$ ipython --no-banner

In [1]: import numpy as np

In [2]: from numpy import linalg as LA

In [3]: np.set_printoptions(suppress=True, linewidth=120)

In [4]: data = np.load("layer2.npy")

In [5]: print(data)
[[-0.5  6.   1.4 -1.9  7.8 -4.2]
 [-0.9  3.2 -0.8 -1.1  5.5 -2.6]
 [ 6.6  3.3 -1.8  4.6  3.4  3.1]
 [-0.5  6.   1.6 -1.6  7.9 -4.1]
 [ 0.3  2.1 -2.6  0.2  4.8 -0.9]
 [ 3.6  1.5 -2.6  2.6  2.8  1.8]
 [-2.2  1.2 -1.3 -1.8  3.9 -2.5]
 [ 2.7  3.7  1.3  1.2  3.3  0.1]
 [-3.5 -0.5 -1.9 -2.3  2.3 -2.5]
 [ 1.1  3.8  1.   0.   4.2 -1.3]
 [ 2.7  3.5  1.4  1.2  3.1 -0.1]
 [-2.2  4.2  1.  -2.4  6.1 -4.3]
 [ 3.1  2.5 -4.   2.2  5.7  0.6]
 [ 5.1 -1.6 -4.7  4.4 -0.6  4.8]
 [-1.9  4.2  0.9 -2.4  6.1 -4.1]
 [-4.9  0.5 -0.4 -3.8  3.  -4.3]
 [ 3.7  4.6 -0.1  2.   4.9  0.2]
 [-2.   4.2  0.9 -2.4  6.3 -4.2]
 [-0.8 -1.8 -3.8  0.2  0.7  0.5]
 [ 1.9 -1.  -5.   2.2  1.4  2. ]
 [ 3.8  4.7 -0.1  1.9  5.2  0.1]
 [ 3.1  0.7 -4.3  2.8  3.2  2. ]
 [-1.  -2.9 -5.8  0.3  1.   0.6]
 [ 1.4  1.7  0.3  0.6  1.4  0.1]
 [-2.2  4.2  0.9 -2.5  6.2 -4.3]
 [ 5.3  4.4  0.   3.1  3.9  1.6]
 [ 2.   1.9 -2.9  1.5  3.7  0.3]
 [ 1.4 -1.1 -1.6  1.3 -0.7  1.5]
 [ 2.1 -0.3 -3.1  1.9  1.3  2. ]
 [ 0.2 -0.9 -4.9  0.8  2.4  0.6]
 [ 2.1  4.6 -0.2  0.5  6.1 -0.9]]

In [6]: rng = np.random.default_rng(7031)

In [7]: B = data + rng.integers(-2, 3, (31, 3)) @ rng.integers(-2, 3, (3, 6))

In [8]: B.round(1)
Out[8]: 
array([[  1.5,  10. ,   9.4,  -9.9,   7.8, -10.2],
       [ -3.9,   3.2,   5.2, -11.1,  10.5,  -7.6],
       [  7.6,   2.3,  -5.8,  10.6,   1.4,   6.1],
       [ -3.5,   3. ,   1.6,  -3.6,  11.9,  -5.1],
       [  1.3,   1.1,  -6.6,   6.2,   2.8,   2.1],
       [ -1.4,  -2.5,  -4.6,   0.6,   7.8,   2.8],
       [ -0.2,  -0.8,  -9.3,  10.2,  -0.1,   3.5],
       [  4.7,   1.7,   1.3,   5.2,   3.3,  -1.9],
       [ -7.5,  -2.5,  -3.9,  -4.3,   5.3,  -0.5],
       [  1.1,   3.8,  -1. ,   2. ,   3.2,   0.7],
       [ -1.3,  -1.5,  -0.6,   1.2,   8.1,  -0.1],
       [ -4.2,   0.2,  -3. ,   1.6,   8.1,  -2.3],
       [  2.1,   3.5,   2. ,  -5.8,   8.7,  -4.4],
       [ 11.1,   4.4,  -4.7,   8.4,  -8.6,   6.8],
       [  0.1,   5.2,  -1.1,   1.6,   3.1,  -2.1],
       [ -8.9,  -4.5,  -0.4,  -5.8,   9. ,  -6.3],
       [  0.7,   4.6,   3.9,  -6. ,   8.9,  -2.8],
       [ -6. ,   2.2,   0.9,  -6.4,  10.3,  -4.2],
       [  3.2,   0.2,  -7.8,   8.2,  -5.3,   4.5],
       [  3.9,   3. ,   1. ,  -3.8,   0.4,  -2. ],
       [ -1.2,   0.7,   1.9,  -4.1,  12.2,  -2.9],
       [ -2.9,  -5.3,  -6.3,   0.8,  10.2,   2. ],
       [ -4. ,  -2.9,  -7.8,  -1.7,   2. ,   3.6],
       [ -0.6,   0.7,   0.3,  -1.4,   3.4,   0.1],
       [ -4.2,   6.2,   4.9, -10.5,   8.2,  -6.3],
       [  3.3,   6.4,   0. ,  -0.9,   3.9,   3.6],
       [  4. ,  -0.1, -10.9,  13.5,  -0.3,   6.3],
       [  1.4,  -4.1,  -9.6,  11.3,  -2.7,   7.5],
       [  0.1,   1.7,   0.9,  -6.1,   3.3,   0. ],
       [  1.2,   1.1,  -6.9,   2.8,  -0.6,   3.6],
       [ -0.9,   1.6,  -6.2,   4.5,   7.1,   4.1]])

In [9]: np.round(LA.svd(B - data, compute_uv=False), 1) + 0
Out[9]: array([46.5, 28.5, 10.6,  0. ,  0. ,  0. ])
